>>> import numpy as np
>>> np.set_printoptions(precision=3, suppress=True, linewidth=100, legacy="1.25")
>>> M = np.load("w.npy")
>>> print(M)
[[2.3 1.  3. ]
 [2.  2.3 0. ]
 [2.  1.  3.3]]
>>> rng = np.random.default_rng(8862)
>>> labels = rng.permutation(3)
>>> labels
array([0, 1, 2])
>>> B = M[labels][:, labels]
>>> np.allclose(B, M)
True
>>> np.sort(np.abs(np.linalg.eigvals(B)))
array([0.3  , 1.738, 5.862])
>>> Q, vecs = np.linalg.qr(M[:, :1])[0], np.linalg.qr(M[:, 1:])[0]
>>> sig = np.linalg.svd(Q.T @ vecs, compute_uv=False)
>>> print(round(float(np.linalg.norm(Q @ Q.T - vecs @ vecs.T, 2)), 3))
1.0
>>> evals, vecs = np.linalg.eig(M)
>>> np.round(np.prod(evals), 3)
3.057
>>> np.sort(np.linalg.eigvals(np.linalg.inv(M)))
array([0.171, 0.575, 3.333])
>>> np.round(M @ vecs[:, 0] - evals[0] * vecs[:, 0], 3) + 0
array([0., 0., 0.])
>>> K = np.loadtxt("sample13.csv", delimiter=",")
>>> K
array([[  4.,  -4., -10., -10.],
       [ -4.,   4.,  10.,  10.],
       [-10.,  10.,  25.,  25.],
       [-10.,  10.,  25.,  25.]])
>>> proj = np.triu(np.array([[0, 2, 0, -2], [2, 1, -1, -1], [1, -2, -3, -3], [-2, 0, -1, 0]]), 1) + np.eye(4)
>>> B = proj @ K @ np.linalg.inv(proj)
>>> print(B)
[[  16.  -48.  -88. -320.]
 [  16.  -48.  -88. -320.]
 [  20.  -60. -110. -400.]
 [ -10.   30.   55.  200.]]
>>> print(np.round(np.poly(B), 3) + 0)
[  1. -58.   0.   0.   0.]
>>> evals, vecs = np.linalg.eigh(K)
>>> np.round(evals.sum(), 3), np.trace(K)
(58.0, 58.0)
>>> np.round(vecs.T @ vecs, 3) + 0
array([[1., 0., 0., 0.],
       [0., 1., 0., 0.],
       [0., 0., 1., 0.],
       [0., 0., 0., 1.]])
>>> print(np.round(np.linalg.svd(K, compute_uv=False), 3) + 0)
[58.  0.  0.  0.]
>>> (evals > 1e-8).sum(), (evals < -1e-8).sum()
(1, 0)
>>> vecs @ np.diag(evals) @ vecs.T
array([[  4.,  -4., -10., -10.],
       [ -4.,   4.,  10.,  10.],
       [-10.,  10.,  25.,  25.],
       [-10.,  10.,  25.,  25.]])
>>> np.round(np.linalg.eigvalsh(K @ K), 3) + 0
array([   0.,    0.,    0., 3364.])
>>> evals.round(3) + 0
array([ 0.,  0.,  0., 58.])
>>> print(np.unique(evals.round(6) + 0, return_counts=True)[1])
[3 1]
>>> np.round(vecs.T @ K @ vecs, 3) + 0
array([[ 0.,  0.,  0.,  0.],
       [ 0.,  0.,  0.,  0.],
       [ 0.,  0.,  0.,  0.],
       [ 0.,  0.,  0., 58.]])
>>> np.abs(vecs[:, -1])
array([0.263, 0.263, 0.657, 0.657])
>>> K @ np.linalg.pinv(K) @ K
array([[  4.,  -4., -10., -10.],
       [ -4.,   4.,  10.,  10.],
       [-10.,  10.,  25.,  25.],
       [-10.,  10.,  25.,  25.]])
>>> np.unique(K.round(6), axis=0).shape
(3, 4)
>>> print(np.round(np.trace(np.linalg.pinv(K) @ K), 3))
1.0
>>> print(np.abs(np.diag(np.linalg.qr(K)[1])) > 1e-9)
[ True False False False]
>>> labels = rng.permutation(4)
>>> print(labels)
[0 1 2 3]
>>> B = K[labels][:, labels]
>>> print(np.allclose(B, K))
True
>>> round(np.linalg.det(B), 3), round(np.linalg.det(K[labels]), 3)
(0.0, 0.0)
>>> print(np.round(np.sort(np.abs(np.linalg.eigvals(B))), 3) + 0)
[ 0.  0.  0. 58.]
>>> B = K / np.linalg.norm(K, axis=1, keepdims=True)
>>> gram = B @ B.T
>>> gram
array([[ 1., -1., -1., -1.],
       [-1.,  1.,  1.,  1.],
       [-1.,  1.,  1.,  1.],
       [-1.,  1.,  1.,  1.]])
>>> print(np.round(np.degrees(np.arccos(np.clip(gram[2, 3], -1, 1))), 3))
0.0
